$ python -q
>>> import numpy as np
>>> np.set_printoptions(precision=2, suppress=True, linewidth=140)
>>> tidy = lambda a: np.round(a, 2) + 0
>>> arr = np.load("layer8.npy")
>>> arr
array([[ 1,  1, -1, -1,  1,  1, -1, -1],
       [ 1, -1, -1,  1,  1, -1, -1,  1],
       [ 1,  1,  1,  1,  1,  1,  1,  1]])
>>> r0, g = arr[1], arr[2]
>>> r0 @ r0
np.int64(8)
>>> print(r0 @ g)
0
>>> pr = (r0 @ g) / (r0 @ r0) * r0
>>> np.linalg.matrix_rank(np.outer(r0, g))
np.int64(1)
>>> g - pr
array([1., 1., 1., 1., 1., 1., 1., 1.])
>>> print((g - pr) @ r0)
0.0
>>> Y = arr / np.linalg.norm(arr, axis=1, keepdims=True)
>>> G = Y @ Y.T
>>> print((G - 2 * np.eye(3)).round(6).argmax(axis=1))
[1 0 0]
>>> tidy(G)
array([[1., 0., 0.],
       [0., 1., 0.],
       [0., 0., 1.]])
>>> print(tidy(G[2]))
[0. 0. 1.]
>>> tidy(np.linalg.norm(Y, axis=1))
array([1., 1., 1.])
>>> r0 = np.array([2, 5, 0])
>>> np.cross(arr[0, :3], arr[1, :3])
array([-2,  0, -2])
>>> np.correlate(arr[0], arr[1], "full")
array([ 1,  0, -3,  0,  5,  0, -7,  0,  7,  0, -5,  0,  3,  0, -1])
>>> np.convolve(arr[0], r0)
array([ 2,  7,  3, -7, -3,  7,  3, -7, -5,  0])
>>> print(np.array([np.convolve(row, r0, "same") for row in arr]))
[[ 7  3 -7 -3  7  3 -7 -5]
 [ 3 -7 -3  7  3 -7 -3  5]
 [ 7  7  7  7  7  7  7  5]]
>>> x0 = np.array([5, 0, 0, 3, 5, 1, 4, 3])
>>> h1 = np.maximum(arr @ x0, 0)
>>> print(tidy(np.tanh(arr @ x0)))
[0.76 1.   1.  ]
>>> print(np.maximum(arr @ (3 * x0), 0))
[ 3 33 63]
>>> np.flatnonzero(h1 > 1e-9)
array([0, 1, 2])
>>> m1 = np.array([[0, -1, 2, 1], [0, 0, 3, -3], [0, 0, 0, -2], [0, 0, 0, 0]])
>>> print(m1)
[[ 0 -1  2  1]
 [ 0  0  3 -3]
 [ 0  0  0 -2]
 [ 0  0  0  0]]
>>> r0 = np.array([2, -1, -1])
>>> print(np.array([np.convolve(row, r0, "same") for row in m1]))
[[-2  5  1 -3]
 [ 0  6 -9  0]
 [ 0  0 -4  2]
 [ 0  0  0  0]]
>>> np.cross(m1[2, :3], m1[1, :3])
array([0, 0, 0])
>>> np.polyval(r0, m1[2])
array([-1, -1, -1,  9])
>>> np.correlate(m1[2], m1[1], "full")
array([ 0,  0,  0,  6, -6,  0,  0])
